>>> import numpy as np
>>> np.set_printoptions(suppress=True, linewidth=100)
>>> rng = np.random.default_rng(2583)
>>> J = np.triu(rng.random((7, 7)) < 0.4, 1).astype(int)
>>> J = J + J.T
>>> J
array([[0, 0, 0, 0, 0, 1, 0],
       [0, 0, 0, 1, 1, 1, 1],
       [0, 0, 0, 1, 0, 0, 0],
       [0, 1, 1, 0, 1, 0, 0],
       [0, 1, 0, 1, 0, 1, 0],
       [1, 1, 0, 0, 1, 0, 1],
       [0, 1, 0, 0, 0, 1, 0]])
>>> U, s, Vt = np.linalg.svd(J)
>>> s.round(2) + 0
array([3.05, 1.94, 1.57, 1.18, 1.  , 0.27, 0.  ])
>>> np.argmax(s[:-1] / (s[1:] + 1e-6)) + 1
np.int64(6)
>>> out = U[:, :6] @ np.diag(s[:6]) @ Vt[:6]
>>> np.round(np.linalg.norm(J - out, 2), 2), np.round(s[6], 2)
(np.float64(0.0), np.float64(0.0))
>>> np.linalg.matrix_rank(J, rtol=0.05)
np.int64(6)
>>> np.linalg.matrix_rank(out)
np.int64(6)
>>> round(np.linalg.norm(J, 2) / np.linalg.norm(J), 2)
np.float64(0.72)
>>> [round(float(x), 2) for x in np.linalg.svd(J, compute_uv=False)[:3]]
[3.05, 1.94, 1.57]
>>> np.linalg.cond(J) > 100
np.True_
>>> mat = np.loadtxt("m.csv", delimiter=",")
>>> mat
array([[ -2.77,  -6.7 , -16.04,  -0.12, -13.93],
       [ -4.37, -23.69, -11.37,   3.95,  11.42],
       [  9.42,  16.86, -14.43, -23.71,  17.21],
       [-13.39, -24.02,  11.52,   1.01, -25.91],
       [ 11.73,   1.16,  -4.77,  15.57,  16.85],
       [ -6.26,   7.08, -31.73,  11.34,  12.61],
       [ -5.08,  10.75,  22.12,  -4.4 ,  10.61],
       [-19.62,  31.1 ,   1.76, -13.79,  -8.53],
       [  0.48, -26.79,  -5.52, -16.5 ,  40.69],
       [ -2.5 ,  -4.47,   4.05,  -1.62,   1.28],
       [ 22.95,  -3.55,   5.47, -36.8 ,  18.38],
       [-18.52,  24.95, -12.05,   0.01, -35.76],
       [  3.57,  11.93, -15.02,  25.84,  -1.32],
       [ 15.98,  -6.64,  12.56,  -9.67,  -2.63],
       [-22.27, -27.75,   6.51,   8.75,   1.58],
       [-17.12,  19.92, -25.45,   1.18, -14.61],
       [ 16.47,  -5.56,  -7.71,   7.18,  -8.63],
       [ 12.84,   3.49, -24.11,   2.27,   3.34],
       [ -7.94,  24.91,  -3.4 ,  18.38, -31.93],
       [-14.43,   1.84, -11.21,  12.68, -17.83]])
>>> Xc = (mat - mat.mean(axis=0)) / mat.std(axis=0)
>>> np.argwhere(np.abs(Xc) > 2)
array([[ 6,  2],
       [ 8,  4],
       [10,  3]])
>>> np.round(Xc.std(axis=0), 2)
array([1., 1., 1., 1., 1.])
>>> beta = np.linalg.lstsq(np.delete(Xc, 0, axis=1), Xc[:, 0])[0]
>>> round(float(1 - np.var(Xc[:, 0] - np.delete(Xc, 0, axis=1) @ beta)), 2)
0.25
